>>> import numpy as np
>>> np.set_printoptions(precision=2, suppress=True, linewidth=160, floatmode="fixed")
>>> def rnd(a):
...     return np.round(a, 2) + 0
... 
>>> E = np.array([[1, 1, -1, -1, 1, 1, -1, -1],
...     [1, 1, 1, 1, 1, 1, 1, 1],
...     [1, -1, -1, 1, -1, 1, 1, -1],
...     [1, 1, 1, 1, -1, -1, -1, -1],
...     [1, 1, -1, -1, -1, -1, 1, 1],
...     [1, -1, 1, -1, 1, -1, 1, -1]])
>>> E
array([[ 1,  1, -1, -1,  1,  1, -1, -1],
       [ 1,  1,  1,  1,  1,  1,  1,  1],
       [ 1, -1, -1,  1, -1,  1,  1, -1],
       [ 1,  1,  1,  1, -1, -1, -1, -1],
       [ 1,  1, -1, -1, -1, -1,  1,  1],
       [ 1, -1,  1, -1,  1, -1,  1, -1]])
>>> x = np.array([3, 9, -4, -6, -7, 3, 9, 6])
>>> h1 = np.maximum(E @ x, 0)
>>> np.maximum(E @ x, 0) - np.maximum(-E @ x, 0)
array([  3,  13,   5,  -9,  41, -11])
>>> h1
array([ 3, 13,  5,  0, 41,  0])
>>> rnd(np.tanh(E @ x))
array([ 1.00,  1.00,  1.00, -1.00,  1.00, -1.00])
>>> M2 = E[0, 0] * E[1:] - np.outer(E[1:, 0], E[0])
>>> M2
array([[ 0,  0,  2,  2,  0,  0,  2,  2],
       [ 0, -2,  0,  2, -2,  0,  2,  0],
       [ 0,  0,  2,  2, -2, -2,  0,  0],
       [ 0,  0,  0,  0, -2, -2,  2,  2],
       [ 0, -2,  2,  0,  0, -2,  2,  0]])
>>> np.flatnonzero(~M2.round(6).any(axis=1))
array([], dtype=int64)
>>> E[:, 0] / E[0, 0]
array([1.00, 1.00, 1.00, 1.00, 1.00, 1.00])
>>> rnd(np.linalg.norm(E, axis=0))
array([2.45, 2.45, 2.45, 2.45, 2.45, 2.45, 2.45, 2.45])
>>> rnd(np.linalg.norm(E) ** 2 / np.linalg.norm(E, 2) ** 2)
np.float64(6.0)
>>> E[1] @ E[4]
np.int64(0)
>>> rnd(np.linalg.norm(E, "nuc"))
np.float64(16.97)
>>> rnd(np.linalg.norm(E[1], 1)), rnd(np.linalg.norm(E[1], np.inf))
(np.float64(8.0), np.float64(1.0))
>>> M2 = np.array([[6, 2],
...     [-7, -2],
...     [-7, 5],
...     [2, -4],
...     [1, 4],
...     [-4, 7],
...     [-6, -4],
...     [4, 4]])
>>> np.vstack([E, M2.T]).shape
(8, 8)
>>> np.einsum("ik,kj->ij", E, M2)
array([[  3,  10],
       [-11,  12],
       [  7, -10],
       [ -1, -10],
       [  5, -12],
       [ -1,   2]])
>>> np.einsum("ij,ij->i", E, E)
array([8, 8, 8, 8, 8, 8])
>>> np.einsum("ik,kj->ji", E, M2)
array([[  3, -11,   7,  -1,   5,  -1],
       [ 10,  12, -10, -10, -12,   2]])
>>> M2.T @ E.T
array([[  3, -11,   7,  -1,   5,  -1],
       [ 10,  12, -10, -10, -12,   2]])
>>> rnd(np.linalg.svd(E, compute_uv=False))
array([2.83, 2.83, 2.83, 2.83, 2.83, 2.83])
>>> np.count_nonzero(E)
np.int64(48)
>>> np.unravel_index(np.abs(E).argmax(), E.shape)
(np.int64(0), np.int64(0))
>>> rnd(E.mean(axis=0))
array([ 1.00,  0.33,  0.00,  0.00,  0.00,  0.00,  0.33, -0.33])
>>> np.diff(E, axis=0)
array([[ 0,  0,  2,  2,  0,  0,  2,  2],
       [ 0, -2, -2,  0, -2,  0,  0, -2],
       [ 0,  2,  2,  0,  0, -2, -2,  0],
       [ 0,  0, -2, -2,  0,  0,  2,  2],
       [ 0, -2,  2,  0,  2,  0,  0, -2]])
>>> E.sum(axis=1)
array([0, 8, 0, 0, 0, 0])
>>> data = np.load("layer5.npy")
>>> data
array([[0, 0, 1, 0, 1],
       [0, 0, 1, 0, 1],
       [1, 1, 0, 0, 0],
       [0, 0, 0, 0, 1],
       [1, 1, 0, 1, 0]])
>>> left, sig, vt = np.linalg.svd(data)
>>> rnd(sig)
array([2.14, 2.14, 0.66, 0.66, 0.00])
>>> M2 = left[:, :4] @ np.diag(sig[:4]) @ vt[:4]
>>> np.linalg.matrix_rank(M2)
np.int64(4)
>>> rnd(np.linalg.norm(data - M2) / np.linalg.norm(data))
np.float64(0.0)
>>> np.linalg.matrix_rank(data, rtol=0.05)
np.int64(4)
>>> rnd(np.linalg.norm(data - M2, 2)), rnd(sig[4])
(np.float64(0.0), np.float64(0.0))
>>> rnd(M2)
array([[0.00, 0.00, 1.00, 0.00, 1.00],
       [0.00, 0.00, 1.00, 0.00, 1.00],
       [1.00, 1.00, 0.00, 0.00, 0.00],
       [0.00, 0.00, 0.00, 0.00, 1.00],
       [1.00, 1.00, 0.00, 1.00, 0.00]])
>>> rng = np.random.default_rng(924)
>>> z = rng.permutation(5)
>>> z
array([3, 2, 1, 0, 4])
>>> M2 = data[z][:, z]
>>> np.trace(M2)
np.int64(0)
>>> f, v = data[0], data[4]
>>> f @ v
np.int64(0)
>>> f @ f
np.int64(2)
>>> pr = (f @ v) / (f @ f) * f
>>> rnd(np.linalg.norm(f + v) ** 2 + np.linalg.norm(f - v) ** 2)
np.float64(10.0)
>>> v - pr
array([1.00, 1.00, 0.00, 1.00, 0.00])
>>> w, V = np.linalg.eigh(data)
>>> rnd(np.linalg.eigvalsh(data @ data))
array([0.00, 0.44, 0.44, 4.56, 4.56])
>>> rnd(np.abs(V[:, -1]))
array([0.46, 0.46, 0.44, 0.26, 0.56])
>>> rnd(V @ np.diag(w) @ V.T)
array([[0.00, 0.00, 1.00, 0.00, 1.00],
       [0.00, 0.00, 1.00, 0.00, 1.00],
       [1.00, 1.00, 0.00, 0.00, 0.00],
       [0.00, 0.00, 0.00, 0.00, 1.00],
       [1.00, 1.00, 0.00, 1.00, 0.00]])
>>> (w > 1e-8).sum(), (w < -1e-8).sum()
(np.int64(2), np.int64(2))
>>> rnd(V.T @ data @ V)
array([[-2.14,  0.00,  0.00,  0.00,  0.00],
       [ 0.00, -0.66,  0.00,  0.00,  0.00],
       [ 0.00,  0.00,  0.00,  0.00,  0.00],
       [ 0.00,  0.00,  0.00,  0.66,  0.00],
       [ 0.00,  0.00,  0.00,  0.00,  2.14]])
>>> feats = np.load("block0.npy")
>>> feats
array([[ 0,  0,  0,  0],
       [ 0,  0,  0,  0],
       [ 0,  0,  0,  0],
       [ 1,  2, -2,  1],
       [ 0,  0,  0,  0],
       [ 1,  2, -2,  1],
       [ 0,  0,  0,  0],
       [ 3, -2, -4, -4],
       [ 3, -1, -2, -3],
       [ 1,  2, -2,  1],
       [ 0, -1, -2, -1],
       [-3, -2,  0,  1],
       [ 0,  0,  0,  0],
       [-3, -1,  2,  2],
       [ 1,  2, -2,  1],
       [ 1,  2, -2,  1],
       [-3, -2,  0,  1],
       [-3, -1,  2,  2],
       [ 0,  0,  0,  0],
       [ 0,  0,  0,  0],
       [-3, -1,  2,  2],
       [ 0,  0,  0,  0]])
>>> x = np.array([4, 1, -4, -3])
>>> y = feats @ x
>>> rnd(np.linalg.pinv(feats) @ feats)
array([[1.00, 0.00, 0.00, 0.00],
       [0.00, 1.00, 0.00, 0.00],
       [0.00, 0.00, 1.00, 0.00],
       [0.00, 0.00, 0.00, 1.00]])
>>> rnd(np.linalg.lstsq(feats, y)[0])
array([ 4.00,  1.00, -4.00, -3.00])
>>> y = y + 0.1 * rng.normal(size=22)
>>> rnd(y)
array([  0.05,   0.02,   0.08,  11.07,  -0.14,  11.04,   0.13,  37.97,  27.90,  10.74,  10.08, -16.92,   0.09, -27.02,  10.93,  10.98, -16.91, -27.07,   0.21,
         0.07, -26.85,   0.00])
>>> c, *_ = np.linalg.lstsq(feats, y)
>>> rnd(feats.T @ (y - feats @ c))
array([0.00, 0.00, 0.00, 0.00])
>>> rnd(c)
array([ 3.83,  1.12, -4.02, -3.16])
>>> [round(float(np.linalg.norm(np.linalg.solve(feats.T @ feats + lam * np.eye(4), feats.T @ y))), 2) for lam in (0, 1, 10, 100)]
[6.49, 6.42, 6.01, 3.72]
>>> J = np.array([[0, 0, 0, 0, 0],
...     [6, -4, 4, 4, -6],
...     [0, 0, 0, 0, 0],
...     [3, -2, 2, 2, -3],
...     [0, 0, 0, 0, 0]])
>>> rnd(np.linalg.det(J))
np.float64(0.0)
>>> np.allclose(J @ J.T, J.T @ J)
False
>>> (J - J.T) / 2
array([[ 0.00, -3.00,  0.00, -1.50,  0.00],
       [ 3.00,  0.00,  2.00,  3.00, -3.00],
       [ 0.00, -2.00,  0.00, -1.00,  0.00],
       [ 1.50, -3.00,  1.00,  0.00, -1.50],
       [ 0.00,  3.00,  0.00,  1.50,  0.00]])
>>> J @ J
array([[  0,   0,   0,   0,   0],
       [-12,   8,  -8,  -8,  12],
       [  0,   0,   0,   0,   0],
       [ -6,   4,  -4,  -4,   6],
       [  0,   0,   0,   0,   0]])
>>> hat = np.triu(np.array([[1, 2, 0, 0, 1],
...     [0, 2, 2, 0, 1],
...     [1, 2, 0, 0, 1],
...     [1, 1, 1, 0, 0],
...     [1, 1, 0, 0, 0]]), 1) + np.eye(5)
>>> M2 = hat @ J @ np.linalg.inv(hat)
>>> np.trace(M2), np.trace(J)
(np.float64(-2.0), np.int64(-2))
>>> rnd(np.linalg.det(M2))
np.float64(0.0)
>>> hat @ J - J @ hat
array([[ 12.00,  -8.00,   8.00,   8.00, -12.00],
       [  0.00, -12.00,   8.00,   0.00,  -6.00],
       [  0.00,   0.00,   0.00,   0.00,   0.00],
       [  0.00,  -6.00,   4.00,   0.00,  -3.00],
       [  0.00,   0.00,   0.00,   0.00,   0.00]])
>>> def softmax(z):
...     e = np.exp(z - z.max(axis=-1, keepdims=True))
...     return e / e.sum(axis=-1, keepdims=True)
... 
>>> rnd(softmax(E[2] + -1))
array([0.22, 0.03, 0.03, 0.22, 0.03, 0.22, 0.22, 0.03])
>>> rnd(softmax(10 * E[2]))
array([0.25, 0.00, 0.00, 0.25, 0.00, 0.25, 0.25, 0.00])
>>> rnd(softmax(E).sum(axis=1))
array([1.00, 1.00, 1.00, 1.00, 1.00, 1.00])
>>> att = E @ E.T / np.sqrt(8)
>>> softmax(att).round(6).argmax(axis=1)
array([0, 1, 2, 3, 4, 5])
>>> rnd(softmax(att))
array([[0.77, 0.05, 0.05, 0.05, 0.05, 0.05],
       [0.05, 0.77, 0.05, 0.05, 0.05, 0.05],
       [0.05, 0.05, 0.77, 0.05, 0.05, 0.05],
       [0.05, 0.05, 0.05, 0.77, 0.05, 0.05],
       [0.05, 0.05, 0.05, 0.05, 0.77, 0.05],
       [0.05, 0.05, 0.05, 0.05, 0.05, 0.77]])
>>> rnd(softmax(att)[2] @ E)
array([ 1.00, -0.64, -0.73,  0.73, -0.73,  0.73,  0.82, -0.82])
